$ python -q
>>> import numpy as np
>>> np.set_printoptions(precision=2, suppress=True, linewidth=100)
>>> m1 = np.load("run17.npy")
>>> print(m1)
[[5. 4. 0. 0. 0. 0. 4. 0. 0. 0. 0. 4. 0. 0. 0.]
 [4. 5. 0. 0. 0. 0. 4. 0. 0. 0. 0. 4. 0. 0. 0.]
 [0. 0. 5. 4. 4. 4. 0. 0. 0. 4. 0. 0. 0. 0. 0.]
 [0. 0. 4. 5. 4. 4. 0. 0. 0. 4. 0. 0. 0. 0. 0.]
 [0. 0. 4. 4. 5. 4. 0. 0. 0. 4. 0. 0. 0. 0. 0.]
 [0. 0. 4. 4. 4. 5. 0. 0. 0. 4. 0. 0. 0. 0. 0.]
 [4. 4. 0. 0. 0. 0. 5. 0. 0. 0. 0. 4. 0. 0. 0.]
 [0. 0. 0. 0. 0. 0. 0. 5. 4. 0. 4. 0. 4. 4. 4.]
 [0. 0. 0. 0. 0. 0. 0. 4. 5. 0. 4. 0. 4. 4. 4.]
 [0. 0. 4. 4. 4. 4. 0. 0. 0. 5. 0. 0. 0. 0. 0.]
 [0. 0. 0. 0. 0. 0. 0. 4. 4. 0. 5. 0. 4. 4. 4.]
 [4. 4. 0. 0. 0. 0. 4. 0. 0. 0. 0. 5. 0. 0. 0.]
 [0. 0. 0. 0. 0. 0. 0. 4. 4. 0. 4. 0. 5. 4. 4.]
 [0. 0. 0. 0. 0. 0. 0. 4. 4. 0. 4. 0. 4. 5. 4.]
 [0. 0. 0. 0. 0. 0. 0. 4. 4. 0. 4. 0. 4. 4. 5.]]
>>> blk = np.stack([m1, 5 * m1, m1[::-1]])
>>> print(blk.shape)
(3, 15, 15)
>>> print((blk @ m1.T).shape)
(3, 15, 15)
>>> print(np.einsum("bij,cij->bc", blk, blk))
[[ 1367.  6835.   281.]
 [ 6835. 34175.  1405.]
 [  281.  1405.  1367.]]
>>> print(np.linalg.matrix_rank(blk))
[15 15 15]
>>> print(np.linalg.norm(blk, axis=(1, 2)))
[ 36.97 184.86  36.97]
>>> print(np.linalg.matrix_rank(blk.reshape(3, -1)))
2
>>> A = np.load("a.npy")
>>> print(A)
[[ 11.86  31.7   20.14 -26.79  19.48  10.22   9.54  -6.11 -25.05   0.96  31.71 -20.14   0.29
  -34.33]
 [  2.15 -26.26  29.23   6.92  24.1   -1.09 -18.63   6.21   6.12   7.84  -9.3   23.34  11.41
   20.07]
 [ 13.14  29.5   21.13 -26.63  18.82   9.73   8.9   -6.01 -23.57  -0.97  32.81 -21.38   0.62
  -33.14]
 [ 14.65 -13.17   0.71 -11.83  10.43  -6.57  -4.16  37.47  -0.4  -59.91  -8.96  -8.88   7.47
    5.  ]
 [ -0.2  -25.37  29.46   7.41  25.01   0.05 -17.94   4.98   4.51   9.34 -10.36  22.82  11.43
   17.75]
 [ 14.77  29.82  20.19 -26.8   19.04  11.16  11.37  -6.08 -24.2    0.62  31.64 -18.99   0.67
  -33.07]
 [ 14.88 -10.67  -0.68 -12.67  12.07  -5.91  -3.55  36.04   0.56 -58.94  -6.88 -10.03   6.27
    4.53]
 [ -0.57 -29.59  31.15   8.46  23.91   0.55 -17.38   5.61   8.71   8.21  -9.11  24.95  10.48
   19.83]
 [ 10.79 -12.91   0.17 -11.19  12.51  -5.46  -2.07  37.73   0.39 -58.27  -5.95 -10.09   7.9
    3.51]
 [ 14.38  29.19  20.73 -26.02  21.11   9.57  11.33  -6.24 -24.51  -0.53  31.87 -18.96   0.01
  -32.11]
 [  0.94 -28.93  28.14   7.93  23.99  -0.14 -18.25   6.29   6.53   9.06 -10.82  26.09  11.17
   21.19]
 [ 15.47  30.45  20.09 -24.84  21.68   9.71   9.91  -6.42 -23.36  -0.42  30.6  -18.69  -0.26
  -32.3 ]
 [  0.11 -28.8   30.21  10.    23.93   2.33 -17.44   4.68   5.93   5.94 -10.8   25.08  10.99
   19.59]
 [  1.46 -28.65  30.5    7.41  24.28   0.67 -18.09   5.71   5.49   9.01  -9.81  24.11  10.44
   22.98]]
>>> Uu, sv, Vt = np.linalg.svd(A)
>>> print(np.argmax(sv[:-1] / (sv[1:] + 1e-6)) + 1)
3
>>> Y = Uu[:, :3] @ np.diag(sv[:3]) @ Vt[:3]
>>> print(np.linalg.matrix_rank(A, rtol=0.05))
3
>>> print(np.round(np.linalg.norm(A - Y, 2), 2), round(float(sv[3]), 2))
6.14 6.14
>>> print(np.round(np.linalg.norm(A - Y) / np.linalg.norm(A), 2))
0.04
>>> print(np.linalg.matrix_rank(Y))
3
>>> low = np.linalg.cholesky(m1)
>>> print(np.diag(low) ** 2)
[5.   1.8  5.   1.8  1.44 1.31 1.44 5.   1.8  1.24 1.44 1.31 1.31 1.24 1.19]
>>> Y = np.array([[0, 1],
...     [2, 2],
...     [0, 0],
...     [0, 0],
...     [0, 0],
...     [1, 0],
...     [2, 2],
...     [2, 0],
...     [0, 2],
...     [1, 2],
...     [2, 2],
...     [2, 0],
...     [2, 1],
...     [0, 0]])
>>> print(np.linalg.matrix_rank(np.vstack([A, Y.T])))
14
>>> print(np.vstack([A, Y.T]).shape)
(16, 14)
>>> W0 = np.loadtxt("out15.csv", delimiter=",")
>>> print(W0)
[[  0.  -2.  -3.   2.   1.  -7.  -2.   0.  -1.   1.   8.   3.  10.   1.]
 [  2.   0.   6.  -1.   1.   5.   0.   6.  -2.  -1.   4.  -4.  -3.  -3.]
 [  3.  -6.   0.   1.  -2.  -9.  -2.   5.   0.  -5.  -6.   2.   0.   5.]
 [ -2.   1.  -1.   0.  -2.  -2.   0.  -8.   1.   9.  -1.   6.   4.   0.]
 [ -1.  -1.   2.   2.   0.  -6.   2.   8.   1.   6.  -5.  -7.   9.   3.]
 [  7.  -5.   9.   2.   6.   0.   3.  -2.   2.   3.  -1.   1.   7.   3.]
 [  2.   0.   2.   0.  -2.  -3.   0.   9.   2.   5.   1.   1.  -3.   9.]
 [  0.  -6.  -5.   8.  -8.   2.  -9.   0.   1.   0.  -2.   0.   3.   4.]
 [  1.   2.   0.  -1.  -1.  -2.  -2.  -1.   0.  -2.   0.   8.  -8.   7.]
 [ -1.   1.   5.  -9.  -6.  -3.  -5.   0.   2.   0.  -5.   0.  10.   2.]
 [ -8.  -4.   6.   1.   5.   1.  -1.   2.   0.   5.   0.  -2.   4.   2.]
 [ -3.   4.  -2.  -6.   7.  -1.  -1.   0.  -8.   0.   2.   0.   3.   7.]
 [-10.   3.   0.  -4.  -9.  -7.   3.  -3.   8. -10.  -4.  -3.   0.  -7.]
 [ -1.   3.  -5.   0.  -3.  -3.  -9.  -4.  -7.  -2.  -2.  -7.   7.   0.]]
>>> # skew, so no eigenvalue has a real part
>>> ang = np.radians(180)
>>> r_ = np.eye(14)
>>> r_[5, 5] = r_[12, 12] = np.cos(ang)
>>> r_[5, 12], r_[12, 5] = -np.sin(ang), np.sin(ang)
>>> Y = W0 @ r_.T
>>> print(np.allclose(np.linalg.norm(W0, axis=1), np.linalg.norm(Y, axis=1)))
True
>>> print(np.round(np.linalg.det(r_), 2), np.trace(r_))
1.0 10.0
>>> print(np.linalg.svd(W0, compute_uv=False), np.linalg.svd(Y, compute_uv=False))
[27.28 27.28 21.57 21.57 18.26 18.26 13.79 13.79 10.74 10.74  5.11  5.11  1.56  1.56] [27.28 27.28 21.57 21.57 18.26 18.26 13.79 13.79 10.74 10.74  5.11  5.11  1.56  1.56]
>>> rng = np.random.default_rng(210940)
>>> Y = W0 + rng.integers(-2, 3, (14, 12)) @ rng.integers(-2, 3, (12, 14))
>>> print(Y)
[[  0.  -1.   4.  18.   6. -15.   9.   7.   5.   9.   9.  11.  18.  -3.]
 [  0.   4.   5.   6. -20.   2.  -5.  12.   4.   4.   7. -12.   9.  -8.]
 [  0.   0. -13.  -7.  14. -14.  -5.  -5.  -6.  -6.  -8.  -2.   0.  18.]
 [  0.  10.  -1.   0.  -6.  -1.  -7. -14.  -3.  14.   1.   0.  13.   4.]
 [ -7.  -5.  -3.  -5.   1.  -7.   0.   6.   6.   1.  -6. -11.  10.   2.]
 [  9.  -8.   9.  -9.   8. -11.  10. -11.  15.  10.  -3.  -1.   2.  -8.]
 [ -6.   0.  -5.   4. -16.   2.   0.  15.   1.   3.   0.  13.  -3.   1.]
 [  0.  -8.  -1.   9. -22.   2. -16.  -1.  -4. -10.  -6.  -2.  -7.   4.]
 [ -8.   0. -13. -13.  -5.   0.  -9.  -1.  11.  -4.   9.   5.  -1.  -2.]
 [-11.   5.  -5. -15. -32.   2. -16.   3.   2.  -1.  -8.  -4.  15.  -1.]
 [ -9. -10.   7.  -1.   7. -12.  -4.  -5.   3.   5.   0.  -8.   0.   2.]
 [-15.  -5. -12. -11.  11.  -3.   5.   0.   1.   7.  -6.  11.   4.   0.]
 [-13.  -9.   0.   4.  11. -12.   5.  -3.   7.  -6.  13.   4.   9. -10.]
 [  5.  -2.  -1.   3.   3.   4. -10.  -5. -20.  -3.   2. -11.   8.   8.]]
>>> print(np.round(np.linalg.svd(Y - W0, compute_uv=False), 2) + 0)
[55.17 44.16 41.   31.83 29.02 22.75 16.57 11.7  10.68  5.59  3.54  2.17  0.    0.  ]
>>> print(np.linalg.matrix_rank(Y - W0, tol=1e-8))
12
>>> u = np.array([0, 2, -1, -3, -1, 3, -2, -3, 0, 0, 3, 2, -2, -2])
>>> Y = W0 + np.outer(u, np.eye(14)[10])
>>> print(np.linalg.matrix_rank(Y - W0))
1
>>> print(np.linalg.matrix_rank(np.linalg.inv(Y) - np.linalg.inv(W0), tol=1e-8))
1
>>> mat = np.loadtxt("mat.csv", delimiter=",")
>>> print(mat.round(2) + 0)
[[-0.13 -0.51 -0.09  0.    0.12 -0.27 -0.35  0.25  0.22 -0.1   0.59  0.2  -0.05]
 [-0.05 -0.57 -0.02  0.46 -0.2   0.38  0.02 -0.06 -0.04 -0.27 -0.18 -0.37 -0.2 ]
 [ 0.05 -0.05 -0.13 -0.03 -0.8   0.07  0.18 -0.1   0.23  0.1   0.19  0.18  0.39]
 [ 0.76  0.06 -0.21 -0.04 -0.17  0.07 -0.17  0.29 -0.27  0.16  0.18 -0.16 -0.27]
 [ 0.05 -0.07  0.49  0.43 -0.17 -0.61  0.14 -0.06 -0.23  0.28  0.04 -0.07 -0.07]
 [-0.1  -0.31 -0.18 -0.4   0.04 -0.07 -0.06 -0.45  0.02  0.56  0.02 -0.4  -0.1 ]
 [ 0.05 -0.34 -0.25  0.12  0.23 -0.01  0.06  0.34 -0.27  0.31 -0.32  0.13  0.59]
 [-0.24  0.15 -0.33  0.25  0.    0.12 -0.09 -0.38 -0.64 -0.01  0.34  0.24 -0.02]
 [-0.21 -0.25  0.26 -0.47 -0.3   0.08 -0.05  0.21 -0.39  0.   -0.25  0.37 -0.32]
 [ 0.05 -0.15 -0.35 -0.15  0.09 -0.26  0.8   0.04 -0.06 -0.23  0.09  0.02 -0.21]
 [-0.1   0.08 -0.18 -0.22 -0.22 -0.45 -0.28  0.04 -0.25 -0.48 -0.15 -0.43  0.26]
 [-0.52  0.28 -0.16  0.12 -0.15  0.09  0.09  0.56  0.01  0.31  0.14 -0.33 -0.16]
 [ 0.03 -0.07  0.48 -0.25  0.14  0.31  0.23  0.07 -0.27 -0.11  0.47 -0.31  0.36]]
>>> labels = rng.permutation(13)
>>> Y = mat[:, labels] * rng.choice([-1, 1], 13)
>>> print(Y.round(2) + 0)
[[-0.12 -0.27  0.35  0.59  0.09  0.   -0.51  0.05  0.22  0.2  -0.25  0.13 -0.1 ]
 [ 0.2   0.38 -0.02 -0.18  0.02 -0.46 -0.57  0.2  -0.04 -0.37  0.06  0.05 -0.27]
 [ 0.8   0.07 -0.18  0.19  0.13  0.03 -0.05 -0.39  0.23  0.18  0.1  -0.05  0.1 ]
 [ 0.17  0.07  0.17  0.18  0.21  0.04  0.06  0.27 -0.27 -0.16 -0.29 -0.76  0.16]
 [ 0.17 -0.61 -0.14  0.04 -0.49 -0.43 -0.07  0.07 -0.23 -0.07  0.06 -0.05  0.28]
 [-0.04 -0.07  0.06  0.02  0.18  0.4  -0.31  0.1   0.02 -0.4   0.45  0.1   0.56]
 [-0.23 -0.01 -0.06 -0.32  0.25 -0.12 -0.34 -0.59 -0.27  0.13 -0.34 -0.05  0.31]
 [ 0.    0.12  0.09  0.34  0.33 -0.25  0.15  0.02 -0.64  0.24  0.38  0.24 -0.01]
 [ 0.3   0.08  0.05 -0.25 -0.26  0.47 -0.25  0.32 -0.39  0.37 -0.21  0.21  0.  ]
 [-0.09 -0.26 -0.8   0.09  0.35  0.15 -0.15  0.21 -0.06  0.02 -0.04 -0.05 -0.23]
 [ 0.22 -0.45  0.28 -0.15  0.18  0.22  0.08 -0.26 -0.25 -0.43 -0.04  0.1  -0.48]
 [ 0.15  0.09 -0.09  0.14  0.16 -0.12  0.28  0.16  0.01 -0.33 -0.56  0.52  0.31]
 [-0.14  0.31 -0.23  0.47 -0.48  0.25 -0.07 -0.36 -0.27 -0.31 -0.07 -0.03 -0.11]]
>>> Uu, _, Vt = np.linalg.svd(mat.T @ Y)
>>> print(labels)
[ 4  5  6 10  2  3  1 12  8 11  7  0  9]
